% ipython --no-banner

In [1]: import numpy as np

In [2]: np.set_printoptions(suppress=True, linewidth=100)

In [3]: def rnd(a):
   ...:     return np.round(a, 2) + 0
   ...: 

In [4]: X = np.load("mat.npy")

In [5]: X
Out[5]: 
array([[  8, -14, -10,  -8,  10, -10],
       [-12,  21,  15,  12, -15,  15],
       [  4,  -7,  -5,  -4,   5,  -5],
       [-12,  21,  15,  12, -15,  15],
       [ -8,  14,  10,   8, -10,  10]])

In [6]: np.abs(np.diag(np.linalg.qr(X)[1])) > 1e-9
Out[6]: array([ True, False, False, False, False])

In [7]: np.unique(X.round(6), axis=0).shape
Out[7]: (4, 6)

In [8]: np.linalg.lstsq(X[:-1].T, X[-1])[2]
Out[8]: np.int32(1)

In [9]: rnd(np.trace(np.linalg.pinv(X) @ X))
Out[9]: np.float64(1.0)

In [10]: rnd(X @ np.linalg.pinv(X) @ X)
Out[10]: 
array([[  8., -14., -10.,  -8.,  10., -10.],
       [-12.,  21.,  15.,  12., -15.,  15.],
       [  4.,  -7.,  -5.,  -4.,   5.,  -5.],
       [-12.,  21.,  15.,  12., -15.,  15.],
       [ -8.,  14.,  10.,   8., -10.,  10.]])

In [11]: rnd(np.linalg.norm(X, 2))
Out[11]: np.float64(64.9)

In [12]: X[2] @ X[1]
Out[12]: np.int64(-468)

In [13]: rnd(np.linalg.norm(X, axis=0))
Out[13]: array([20.78, 36.37, 25.98, 20.78, 25.98, 25.98])

In [14]: rnd(np.linalg.norm(X, 1)), rnd(np.linalg.norm(X, np.inf))
Out[14]: (np.float64(77.0), np.float64(90.0))

In [15]: np.linalg.norm(X, axis=1).argmax()
Out[15]: np.int64(1)

In [16]: rnd(np.linalg.norm(X, axis=1))
Out[16]: array([24.98, 37.47, 12.49, 37.47, 24.98])

In [17]: T = np.stack([X, 5 * X, X[::-1]])

In [18]: np.linalg.matrix_rank(T)
Out[18]: array([1, 1, 1])

In [19]: T.shape
Out[19]: (3, 5, 6)

In [20]: T.sum(axis=0)
Out[20]: 
array([[  40,  -70,  -50,  -40,   50,  -50],
       [ -84,  147,  105,   84, -105,  105],
       [  28,  -49,  -35,  -28,   35,  -35],
       [ -84,  147,  105,   84, -105,  105],
       [ -40,   70,   50,   40,  -50,   50]])

In [21]: np.einsum("bij,cij->bc", T, T)
Out[21]: 
array([[  4212,  21060,   1716],
       [ 21060, 105300,   8580],
       [  1716,   8580,   4212]])

In [22]: np.linalg.matrix_rank(T.reshape(3, -1))
Out[22]: np.int64(2)

In [23]: rnd(np.linalg.norm(X, 2) / np.linalg.norm(X))
Out[23]: np.float64(1.0)

In [24]: np.linalg.cond(X) > 100
Out[24]: np.True_

In [25]: Y = X[0, 0] * X[1:] - np.outer(X[1:, 0], X[0])

In [26]: Y
Out[26]: 
array([[0, 0, 0, 0, 0, 0],
       [0, 0, 0, 0, 0, 0],
       [0, 0, 0, 0, 0, 0],
       [0, 0, 0, 0, 0, 0]])

In [27]: X[:, 0] / X[0, 0]
Out[27]: array([ 1. , -1.5,  0.5, -1.5, -1. ])

In [28]: J = np.array([[0, 0, 0, -3, 0, 0],
    ...:     [0, 0, -1, 0, 0, -3],
    ...:     [0, 0, 0, 0, 0, 0],
    ...:     [-2, 0, 0, 0, 0, 0]])

In [29]: J
Out[29]: 
array([[ 0,  0,  0, -3,  0,  0],
       [ 0,  0, -1,  0,  0, -3],
       [ 0,  0,  0,  0,  0,  0],
       [-2,  0,  0,  0,  0,  0]])

In [30]: U, sv, vt = np.linalg.svd(J)

In [31]: evecs = vt[:(sv > 1e-8).sum()]

In [32]: rng = np.random.default_rng(7143)

In [33]: vec = J[1] + -3 * J[0] + rng.integers(2) * np.eye(6)[2]

In [34]: vec
Out[34]: array([ 0.,  0.,  0.,  9.,  0., -3.])

In [35]: rnd(np.diag(evecs.T @ evecs))
Out[35]: array([1. , 0. , 0.1, 1. , 0. , 0.9])

In [36]: rnd(np.linalg.norm(vec - evecs.T @ evecs @ vec))
Out[36]: np.float64(0.95)

In [37]: rnd(np.linalg.norm(J, "nuc"))
Out[37]: np.float64(8.16)

In [38]: J[3] @ J[0]
Out[38]: np.int64(0)

In [39]: rnd(np.linalg.norm(J, 1)), rnd(np.linalg.norm(J, np.inf))
Out[39]: (np.float64(3.0), np.float64(4.0))

In [40]: np.linalg.norm(J, axis=1).argmax()
Out[40]: np.int64(1)

In [41]: rnd(np.linalg.norm(J[3] - J[0]))
Out[41]: np.float64(3.61)

In [42]: data = np.loadtxt("block0.csv", delimiter=",")

In [43]: data
Out[43]: 
array([[ 2., -5.,  4.,  3.],
       [ 0., -4.,  5.,  3.],
       [ 0.,  0., -2., -2.],
       [ 0.,  0.,  0., -2.]])

In [44]: q = data.astype(float).copy()

In [45]: for j in range(4):
    ...:     q[:, j] -= q[:, :j] @ (q[:, :j].T @ q[:, j])
    ...:     q[:, j] /= np.linalg.norm(q[:, j])
    ...: 

In [46]: q
Out[46]: 
array([[ 1.,  0.,  0.,  0.],
       [ 0., -1.,  0.,  0.],
       [ 0.,  0., -1.,  0.],
       [ 0.,  0.,  0., -1.]])

In [47]: q.T @ data
Out[47]: 
array([[ 2., -5.,  4.,  3.],
       [ 0.,  4., -5., -3.],
       [ 0.,  0.,  2.,  2.],
       [ 0.,  0.,  0.,  2.]])

In [48]: Y = data + rng.integers(-2, 3, (4, 1)) @ rng.integers(-2, 3, (1, 4))

In [49]: Y
Out[49]: 
array([[-2., -3.,  8., -1.],
       [-2., -3.,  7.,  1.],
       [-4.,  2.,  2., -6.],
       [ 0.,  0.,  0., -2.]])

In [50]: Y - data
Out[50]: 
array([[-4.,  2.,  4., -4.],
       [-2.,  1.,  2., -2.],
       [-4.,  2.,  4., -4.],
       [ 0.,  0.,  0.,  0.]])

In [51]: np.abs(Y - data).sum(axis=1)
Out[51]: array([14.,  7., 14.,  0.])

In [52]: rnd(np.linalg.svd(Y - data, compute_uv=False))
Out[52]: array([10.82,  0.  ,  0.  ,  0.  ])

In [53]: np.linalg.matrix_rank(Y - data, tol=1e-8)
Out[53]: np.int64(1)

In [54]: W1 = np.array([[-2, 2, -2, 0, 2, 2],
    ...:     [1, 1, 2, -1, 1, 2],
    ...:     [1, 2, 1, -1, 1, 1],
    ...:     [0, -1, -2, 2, -1, -1]])

In [55]: coef = np.array([3, 3, 2, -3, -2, 3])

In [56]: hid = np.maximum(data @ W1 + coef, 0)

In [57]: np.linalg.matrix_rank(hid)
Out[57]: np.int64(4)

In [58]: hid
Out[58]: 
array([[0., 7., 0., 4., 0., 0.],
       [4., 6., 0., 2., 0., 0.],
       [1., 1., 4., 0., 0., 3.],
       [3., 5., 6., 0., 0., 5.]])

In [59]: (hid > 0).astype(int)
Out[59]: 
array([[0, 1, 0, 1, 0, 0],
       [1, 1, 0, 1, 0, 0],
       [1, 1, 1, 0, 0, 1],
       [1, 1, 1, 0, 0, 1]])

In [60]: W2 = np.array([[8, 4, 8], [8, 4, 8], [9, 4, 9], [5, 1, 9], [5, 2, 9], [4, 2, 5]])

In [61]: hid @ W2
Out[61]: 
array([[ 76.,  32.,  92.],
       [ 90.,  42.,  98.],
       [ 64.,  30.,  67.],
       [138.,  66., 143.]])

In [62]: W1 @ W2
Out[62]: 
array([[  0,   0,  10],
       [ 42,  21,  44],
       [ 37,  19,  38],
       [-25, -14, -22]])

In [63]: (hid @ W2).round(6).argmax(axis=1)
Out[63]: array([2, 2, 2, 2])

In [64]: np.prod(np.diag(data)), rnd(np.linalg.det(data))
Out[64]: (np.float64(-32.0), np.float64(-32.0))

In [65]: rnd(np.sort(np.linalg.eigvals(data)))
Out[65]: array([-4., -2., -2.,  2.])

In [66]: [int(np.linalg.matrix_rank(np.linalg.matrix_power(data, p))) for p in range(1, 5)]
Out[66]: [4, 4, 4, 4]

In [67]: rnd(np.linalg.matrix_power(data - np.diag(np.diag(data)), 4))
Out[67]: 
array([[0., 0., 0., 0.],
       [0., 0., 0., 0.],
       [0., 0., 0., 0.],
       [0., 0., 0., 0.]])

In [68]: F = np.array([[0, 1, 2, 1, -4], [3, 2, 2, 2, -4], [0, 0, 0, 2, 0]])

In [69]: vec = np.array([3, 2, 3, -1, -3])

In [70]: np.einsum("ij,j->i", F, vec)
Out[70]: array([19, 29, -2])

In [71]: np.sign((F @ vec).round(6))
Out[71]: array([ 1,  1, -1])

In [72]: (F @ vec).argmax()
Out[72]: np.int64(1)

In [73]: F @ np.eye(5)[2]
Out[73]: array([2., 2., 0.])

In [74]: K = np.array([[1.0, -2.0, 0.0, 0.0, 0.0, 0.0],
    ...:     [-2.0, 2.0, -2.0, 0.0, 0.0, 0.0],
    ...:     [0.0, -2.0, 0.0, -2.0, 0.0, 0.0],
    ...:     [0.0, 0.0, -2.0, 1.0, -2.0, 0.0],
    ...:     [0.0, 0.0, 0.0, -2.0, 0.0, -2.0],
    ...:     [0.0, 0.0, 0.0, 0.0, -2.0, 1.0]])

In [75]: vals, evecs = np.linalg.eigh(K)

In [76]: rnd(evecs @ np.diag(vals) @ evecs.T)
Out[76]: 
array([[ 1., -2.,  0.,  0.,  0.,  0.],
       [-2.,  2., -2.,  0.,  0.,  0.],
       [ 0., -2.,  0., -2.,  0.,  0.],
       [ 0.,  0., -2.,  1., -2.,  0.],
       [ 0.,  0.,  0., -2.,  0., -2.],
       [ 0.,  0.,  0.,  0., -2.,  1.]])

In [77]: rnd(evecs.T @ K @ evecs)
Out[77]: 
array([[-3.  ,  0.  ,  0.  ,  0.  ,  0.  ,  0.  ],
       [ 0.  , -1.66,  0.  ,  0.  ,  0.  ,  0.  ],
       [ 0.  ,  0.  ,  0.  ,  0.  ,  0.  ,  0.  ],
       [ 0.  ,  0.  ,  0.  ,  1.7 ,  0.  ,  0.  ],
       [ 0.  ,  0.  ,  0.  ,  0.  ,  3.43,  0.  ],
       [ 0.  ,  0.  ,  0.  ,  0.  ,  0.  ,  4.54]])

In [78]: rnd(np.linalg.svd(K, compute_uv=False))
Out[78]: array([4.54, 3.43, 3.  , 1.7 , 1.66, 0.  ])

In [79]: rnd(evecs.T @ evecs)
Out[79]: 
array([[1., 0., 0., 0., 0., 0.],
       [0., 1., 0., 0., 0., 0.],
       [0., 0., 1., 0., 0., 0.],
       [0., 0., 0., 1., 0., 0.],
       [0., 0., 0., 0., 1., 0.],
       [0., 0., 0., 0., 0., 1.]])

In [80]: (vals > 1e-8).sum(), (vals < -1e-8).sum()
Out[80]: (np.int64(3), np.int64(2))

In [81]: rnd(vals)
Out[81]: array([-3.  , -1.66,  0.  ,  1.7 ,  3.43,  4.54])

In [82]: rnd(np.linalg.eigvalsh(K + 2 * np.eye(6)))
Out[82]: array([-1.  ,  0.34,  2.  ,  3.7 ,  5.43,  6.54])

In [83]: rnd(vals.sum()), np.trace(K)
Out[83]: (np.float64(5.0), np.float64(5.0))

In [84]: rnd(np.linalg.eigvalsh(K @ K))
Out[84]: array([ 0.  ,  2.77,  2.89,  9.  , 11.76, 20.59])

In [85]: rnd(np.abs(evecs[:, -1]))
Out[85]: array([0.37, 0.66, 0.46, 0.39, 0.23, 0.13])

In [86]: m1 = np.loadtxt("x.csv", delimiter=",")

In [87]: m1
Out[87]: 
array([[ 2.,  9., 10.],
       [ 9.,  0.,  7.],
       [10.,  7.,  0.]])

In [88]: np.all(np.linalg.eigvalsh(m1) > 0)
Out[88]: np.False_

In [89]: rk = np.linalg.matrix_rank(K)

In [90]: rk
Out[90]: np.int64(5)

In [91]: ns = np.linalg.svd(K)[2][rk:].T

In [92]: rnd(ns[:, 0] / ns[np.abs(ns[:, 0]).round(6).argmax(), 0])
Out[92]: array([ 1.  ,  0.5 , -0.5 , -0.5 ,  0.25,  0.5 ])

In [93]: [int(np.linalg.matrix_rank(K[:i])) for i in range(1, len(K) + 1)]
Out[93]: [1, 2, 3, 4, 5, 5]

In [94]: np.allclose(K @ ns, 0)
Out[94]: True

In [95]: [int(np.linalg.matrix_rank(np.delete(K, i, axis=0))) for i in range(6)]
Out[95]: [5, 5, 5, 5, 5, 5]

In [96]: rnd(K @ ns)
Out[96]: 
array([[0.],
       [0.],
       [0.],
       [0.],
       [0.],
       [0.]])

In [97]: ns.shape
Out[97]: (6, 1)

In [98]: rnd(ns @ ns.T)
Out[98]: 
array([[ 0.48,  0.24, -0.24, -0.24,  0.12,  0.24],
       [ 0.24,  0.12, -0.12, -0.12,  0.06,  0.12],
       [-0.24, -0.12,  0.12,  0.12, -0.06, -0.12],
       [-0.24, -0.12,  0.12,  0.12, -0.06, -0.12],
       [ 0.12,  0.06, -0.06, -0.06,  0.03,  0.06],
       [ 0.24,  0.12, -0.12, -0.12,  0.06,  0.12]])

In [99]: np.linalg.matrix_rank(K.T @ K), np.linalg.matrix_rank(K @ K.T)
Out[99]: (np.int64(5), np.int64(5))
